$ ipython --no-banner

In [1]: import numpy as np

In [2]: import numpy.linalg as la

In [3]: np.set_printoptions(suppress=True, linewidth=160)

In [4]: data = np.load("block0.npy")

In [5]: data.round(3)
Out[5]: 
array([[ 0.425, -0.345, -0.575, -0.345, -0.345, -0.115, -0.345],
       [-0.345,  0.793, -0.345, -0.207, -0.207, -0.069, -0.207],
       [-0.575, -0.345,  0.425, -0.345, -0.345, -0.115, -0.345],
       [-0.345, -0.207, -0.345,  0.793, -0.207, -0.069, -0.207],
       [-0.345, -0.207, -0.345, -0.207,  0.793, -0.069, -0.207],
       [-0.115, -0.069, -0.115, -0.069, -0.069,  0.977, -0.069],
       [-0.345, -0.207, -0.345, -0.207, -0.207, -0.069,  0.793]])

In [6]: # columns are unit length and at right angles

In [7]: vals, V = la.eigh(data)

In [8]: (vals > 1e-8).sum(), (vals < -1e-8).sum()
Out[8]: (np.int64(6), np.int64(1))

In [9]: vals.round(3)
Out[9]: array([-1.,  1.,  1.,  1.,  1.,  1.,  1.])

In [10]: np.round(la.eigvalsh(data @ data), 3)
Out[10]: array([1., 1., 1., 1., 1., 1., 1.])

In [11]: np.round(la.svd(data, compute_uv=False), 3)
Out[11]: array([1., 1., 1., 1., 1., 1., 1.])

In [12]: np.round(V.T @ data @ V, 3) + 0
Out[12]: 
array([[-1.,  0.,  0.,  0.,  0.,  0.,  0.],
       [ 0.,  1.,  0.,  0.,  0.,  0.,  0.],
       [ 0.,  0.,  1.,  0.,  0.,  0.,  0.],
       [ 0.,  0.,  0.,  1.,  0.,  0.,  0.],
       [ 0.,  0.,  0.,  0.,  1.,  0.,  0.],
       [ 0.,  0.,  0.,  0.,  0.,  1.,  0.],
       [ 0.,  0.,  0.,  0.,  0.,  0.,  1.]])

In [13]: F = np.loadtxt("w.csv", delimiter=",")

In [14]: F
Out[14]: 
array([[  4.,   0.,   7.,   8.,   8.,  -8.,  -8.,  -3.,  -5.,  -2.,  -5.,   3.],
       [-18.,  14., -14.,  -4., -18.,   6.,   6., -14.,  -8.,   6.,  16.,  12.],
       [  1.,  -9., -23.,  10., -13.,   9.,   3.,  -1., -20.,  15.,  24.,   0.],
       [-14.,  14.,  -7.,   4., -10.,  -2.,  -2., -17., -13.,   4.,  11.,  15.],
       [  1.,  -9., -23.,  10., -13.,   9.,   3.,  -1., -20.,  15.,  24.,   0.],
       [-10.,  14.,   0.,  12.,  -2., -10., -10., -20., -18.,   2.,   6.,  18.]])

In [15]: Y = np.array([[0, 0],
    ...:     [2, 2],
    ...:     [0, 0],
    ...:     [1, 1],
    ...:     [2, 2],
    ...:     [1, 2],
    ...:     [2, 1],
    ...:     [2, 2],
    ...:     [0, 1],
    ...:     [0, 2],
    ...:     [2, 1],
    ...:     [2, 2]])

In [16]: np.einsum("ik,kj->ji", F, Y)
Out[16]: 
array([[-10.,  34.,  27.,  24.,  27.,  14.],
       [-14.,  22.,  19.,   8.,  19.,  -6.]])

In [17]: np.vstack([F, Y.T]).shape
Out[17]: (8, 12)

In [18]: la.matrix_rank(np.vstack([F, Y.T]))
Out[18]: np.int64(5)

In [19]: Y.T @ F.T
Out[19]: 
array([[-10.,  34.,  27.,  24.,  27.,  14.],
       [-14.,  22.,  19.,   8.,  19.,  -6.]])

In [20]: U, s, Vh = la.svd(F)

In [21]: s.round(3) + 0
Out[21]: array([78.811, 50.345, 30.532,  0.   ,  0.   ,  0.   ])

In [22]: np.argmax(s[:-1] / (s[1:] + 1e-6)) + 1
Out[22]: np.int64(3)

In [23]: Y = U[:, :3] @ np.diag(s[:3]) @ Vh[:3]

In [24]: la.matrix_rank(F, rtol=0.05)
Out[24]: np.int64(3)

In [25]: round(float(la.norm(F - Y) / la.norm(F)), 3)
Out[25]: 0.0

In [26]: la.matrix_rank(Y)
Out[26]: np.int64(3)

In [27]: U, s, Vh = la.svd(F)

In [28]: V = Vh[:(s > 1e-8).sum()]

In [29]: rng = np.random.default_rng(596030)

In [30]: x = F[1] + -2 * F[4] + rng.integers(2) * np.eye(12)[10]

In [31]: x
Out[31]: array([-20.,  32.,  32., -24.,   8., -12.,   0., -12.,  32., -24., -31.,  12.])

In [32]: np.round(np.diag(V.T @ V), 3)
Out[32]: array([0.27 , 0.325, 0.281, 0.311, 0.23 , 0.177, 0.171, 0.259, 0.382, 0.105, 0.279, 0.211])

In [33]: la.matrix_rank(np.vstack([F, x]))
Out[33]: np.int64(4)

In [34]: round(la.norm(x - V.T @ V @ x), 3)
Out[34]: np.float64(0.849)
